$ python -q
>>> import numpy as np
>>> from numpy import linalg as LA
>>> np.set_printoptions(precision=3, suppress=True, linewidth=160, legacy="1.25")
>>> rnd = lambda a: np.round(a, 3) + 0
>>> feats = np.load("x.npy")
>>> rnd(feats)
array([[ 1.   ,  0.   ,  0.   ,  0.   ],
       [ 0.   ,  0.309,  0.   ,  0.951],
       [ 0.   ,  0.   ,  1.   ,  0.   ],
       [ 0.   , -0.951,  0.   ,  0.309]])
>>> # orthonormal columns
>>> proj = np.triu(np.array([[4, 2, 4, 0], [3, 5, 4, 2], [5, 2, 0, 4], [0, 5, 2, 1]]), 1) + np.eye(4)
>>> out = proj @ feats @ LA.inv(proj)
>>> rnd(LA.det(out))
1.0
>>> rnd(np.poly(out))
array([ 1.   , -2.618,  3.236, -2.618,  1.   ])
>>> LA.matrix_rank(out)
4
>>> rnd(np.sort(np.abs(LA.eigvals(feats))))
array([1., 1., 1., 1.])
>>> rnd(np.abs(LA.eigvals(feats)).max())
1.0
>>> rnd((feats + feats.T) / 2)
array([[1.   , 0.   , 0.   , 0.   ],
       [0.   , 0.309, 0.   , 0.   ],
       [0.   , 0.   , 1.   , 0.   ],
       [0.   , 0.   , 0.   , 0.309]])
>>> rnd(LA.det(feats))
1.0
>>> np.allclose(feats @ feats.T, feats.T @ feats)
True
>>> rnd(np.trace(feats))
2.618
>>> rnd(feats @ feats)
array([[ 1.   ,  0.   ,  0.   ,  0.   ],
       [ 0.   , -0.809,  0.   ,  0.588],
       [ 0.   ,  0.   ,  1.   ,  0.   ],
       [ 0.   , -0.588,  0.   , -0.809]])
>>> np.allclose(feats, feats.T)
False
>>> x = np.array([2, -1, 1, 2])
>>> target = feats @ x
>>> rnd(target)
array([2.   , 1.593, 1.   , 1.569])
>>> rnd(LA.solve(feats, target + feats[:, 2]))
array([ 2., -1.,  2.,  2.])
>>> rnd(LA.solve(feats, feats[:, 0]))
array([1., 0., 0., 0.])
>>> rnd(LA.solve(feats, target))
array([ 2., -1.,  1.,  2.])
>>> f = np.array([-2, 0, 2, 0])
>>> out = feats + np.outer(f, np.eye(4)[1])
>>> rnd(LA.det(out) / LA.det(feats)), rnd(1 + LA.solve(feats, f)[1])
(1.0, 1.0)
>>> LA.matrix_rank(LA.inv(out) - LA.inv(feats), tol=1e-8)
1
